$ python -q
>>> import numpy as np
>>> from numpy import linalg as LA
>>> np.set_printoptions(suppress=True, linewidth=160)
>>> W0 = np.loadtxt("data.csv", delimiter=",")
>>> W0
array([[0., 0., 0., 0., 0., 0., 1., 1., 0., 0.],
       [0., 0., 0., 0., 1., 0., 0., 0., 1., 1.],
       [0., 0., 0., 0., 0., 0., 0., 0., 0., 0.],
       [0., 0., 0., 0., 0., 0., 0., 0., 0., 0.],
       [0., 1., 0., 0., 0., 0., 0., 1., 0., 0.],
       [0., 0., 0., 0., 0., 0., 0., 0., 0., 1.],
       [1., 0., 0., 0., 0., 0., 0., 0., 1., 0.],
       [1., 0., 0., 0., 1., 0., 0., 0., 0., 0.],
       [0., 1., 0., 0., 0., 0., 1., 0., 0., 0.],
       [0., 1., 0., 0., 0., 1., 0., 0., 0., 0.]])
>>> rank = LA.matrix_rank(W0)
>>> rank
np.int64(8)
>>> N = LA.svd(W0)[2][rank:].T
>>> [int(LA.matrix_rank(W0[:i])) for i in range(1, len(W0) + 1)]
[1, 2, 2, 2, 3, 4, 5, 6, 7, 8]
>>> [int(LA.matrix_rank(W0[:, :j + 1])) for j in range(10)]
[1, 2, 2, 2, 3, 4, 5, 6, 7, 8]
>>> np.allclose(W0 @ N, 0)
True
>>> LA.matrix_rank(W0.T @ W0), LA.matrix_rank(W0 @ W0.T)
(np.int64(8), np.int64(8))
>>> np.round(N @ N.T, 2) + 0
array([[0., 0., 0., 0., 0., 0., 0., 0., 0., 0.],
       [0., 0., 0., 0., 0., 0., 0., 0., 0., 0.],
       [0., 0., 1., 0., 0., 0., 0., 0., 0., 0.],
       [0., 0., 0., 1., 0., 0., 0., 0., 0., 0.],
       [0., 0., 0., 0., 0., 0., 0., 0., 0., 0.],
       [0., 0., 0., 0., 0., 0., 0., 0., 0., 0.],
       [0., 0., 0., 0., 0., 0., 0., 0., 0., 0.],
       [0., 0., 0., 0., 0., 0., 0., 0., 0., 0.],
       [0., 0., 0., 0., 0., 0., 0., 0., 0., 0.],
       [0., 0., 0., 0., 0., 0., 0., 0., 0., 0.]])
>>> [int(LA.matrix_rank(np.delete(W0, i, axis=0))) for i in range(10)]
[7, 7, 8, 8, 7, 7, 7, 7, 7, 7]
